In [1]: import numpy as np

In [2]: np.set_printoptions(precision=2, suppress=True, linewidth=160)

In [3]: def tidy(a):
   ...:     return np.round(a, 2) + 0
   ...: 

In [4]: X = np.load("run19.npy")

In [5]: print(tidy(X))
[[ 0.82 -0.17  0.26 -0.4  -0.15 -0.12 -0.09 -0.01]
 [-0.17  1.22 -0.13 -0.29 -0.31 -0.26 -0.13 -0.68]
 [ 0.26 -0.13  0.68  0.3  -0.32  0.04  0.09  0.07]
 [-0.4  -0.29  0.3   0.9   0.44  0.3   0.05 -0.22]
 [-0.15 -0.31 -0.32  0.44  0.96  0.19 -0.16 -0.52]
 [-0.12 -0.26  0.04  0.3   0.19  1.05 -0.37  0.12]
 [-0.09 -0.13  0.09  0.05 -0.16 -0.37  0.26  0.23]
 [-0.01 -0.68  0.07 -0.22 -0.52  0.12  0.23  1.11]]

In [6]: # null space of dimension 3

In [7]: G = X.T @ X

In [8]: tidy(np.trace(G)), tidy((X ** 2).sum())
Out[8]: (np.float64(11.0), np.float64(11.0))

In [9]: tidy(np.linalg.eigvalsh(G)[::-1])
Out[9]: array([4., 4., 1., 1., 1., 0., 0., 0.])

In [10]: np.linalg.matrix_rank(G)
Out[10]: np.int64(5)

In [11]: print(np.allclose(G, G.T))
True

In [12]: vals, evecs = np.linalg.eigh(X)

In [13]: tidy(evecs.T @ X @ evecs)
Out[13]: 
array([[0., 0., 0., 0., 0., 0., 0., 0.],
       [0., 0., 0., 0., 0., 0., 0., 0.],
       [0., 0., 0., 0., 0., 0., 0., 0.],
       [0., 0., 0., 1., 0., 0., 0., 0.],
       [0., 0., 0., 0., 1., 0., 0., 0.],
       [0., 0., 0., 0., 0., 1., 0., 0.],
       [0., 0., 0., 0., 0., 0., 2., 0.],
       [0., 0., 0., 0., 0., 0., 0., 2.]])

In [14]: (vals > 1e-8).sum(), (vals < -1e-8).sum()
Out[14]: (np.int64(5), np.int64(0))

In [15]: print(tidy(evecs.T @ evecs))
[[1. 0. 0. 0. 0. 0. 0. 0.]
 [0. 1. 0. 0. 0. 0. 0. 0.]
 [0. 0. 1. 0. 0. 0. 0. 0.]
 [0. 0. 0. 1. 0. 0. 0. 0.]
 [0. 0. 0. 0. 1. 0. 0. 0.]
 [0. 0. 0. 0. 0. 1. 0. 0.]
 [0. 0. 0. 0. 0. 0. 1. 0.]
 [0. 0. 0. 0. 0. 0. 0. 1.]]

In [16]: tidy(np.linalg.svd(X, compute_uv=False))
Out[16]: array([2., 2., 1., 1., 1., 0., 0., 0.])

In [17]: tidy(np.linalg.eigvalsh(X + -1 * np.eye(8)))
Out[17]: array([-1., -1., -1.,  0.,  0.,  0.,  1.,  1.])

In [18]: vals.sum(), tidy(np.trace(X))
Out[18]: (np.float64(7.0), np.float64(7.0))

In [19]: print(np.unique(vals.round(6) + 0, return_counts=True)[1])
[3 3 2]

In [20]: tidy(np.linalg.norm(X, 2) / np.linalg.norm(X))
Out[20]: np.float64(0.6)

In [21]: np.linalg.cond(X) > 100
Out[21]: np.True_

In [22]: np.linalg.matrix_rank(X, rtol=0.1)
Out[22]: np.int64(5)

In [23]: np.argsort(-np.linalg.norm(X, axis=0).round(6), kind="stable")[:3]
Out[23]: array([1, 7, 4])

In [24]: left, s = np.linalg.svd(X)
---------------------------------------------------------------------------
ValueError                                Traceback (most recent call last)
Cell In[24], line 1
----> 1 left, s = np.linalg.svd(X)

ValueError: too many values to unpack (expected 2)

In [25]: left, s, Vt = np.linalg.svd(X, full_matrices=False)

In [26]: tidy(np.sqrt((s ** 2).sum())), tidy(np.linalg.norm(X))
Out[26]: (np.float64(3.32), np.float64(3.32))

In [27]: tidy(left.T @ left)
Out[27]: 
array([[1., 0., 0., 0., 0., 0., 0., 0.],
       [0., 1., 0., 0., 0., 0., 0., 0.],
       [0., 0., 1., 0., 0., 0., 0., 0.],
       [0., 0., 0., 1., 0., 0., 0., 0.],
       [0., 0., 0., 0., 1., 0., 0., 0.],
       [0., 0., 0., 0., 0., 1., 0., 0.],
       [0., 0., 0., 0., 0., 0., 1., 0.],
       [0., 0., 0., 0., 0., 0., 0., 1.]])

In [28]: print((s > 1e-8).sum())
5

In [29]: tidy(Vt @ Vt.T)
Out[29]: 
array([[1., 0., 0., 0., 0., 0., 0., 0.],
       [0., 1., 0., 0., 0., 0., 0., 0.],
       [0., 0., 1., 0., 0., 0., 0., 0.],
       [0., 0., 0., 1., 0., 0., 0., 0.],
       [0., 0., 0., 0., 1., 0., 0., 0.],
       [0., 0., 0., 0., 0., 1., 0., 0.],
       [0., 0., 0., 0., 0., 0., 1., 0.],
       [0., 0., 0., 0., 0., 0., 0., 1.]])

In [30]: left.shape, s.shape, Vt.shape
Out[30]: ((8, 8), (8,), (8, 8))

In [31]: tidy(s / s[0])
Out[31]: array([1. , 1. , 0.5, 0.5, 0.5, 0. , 0. , 0. ])
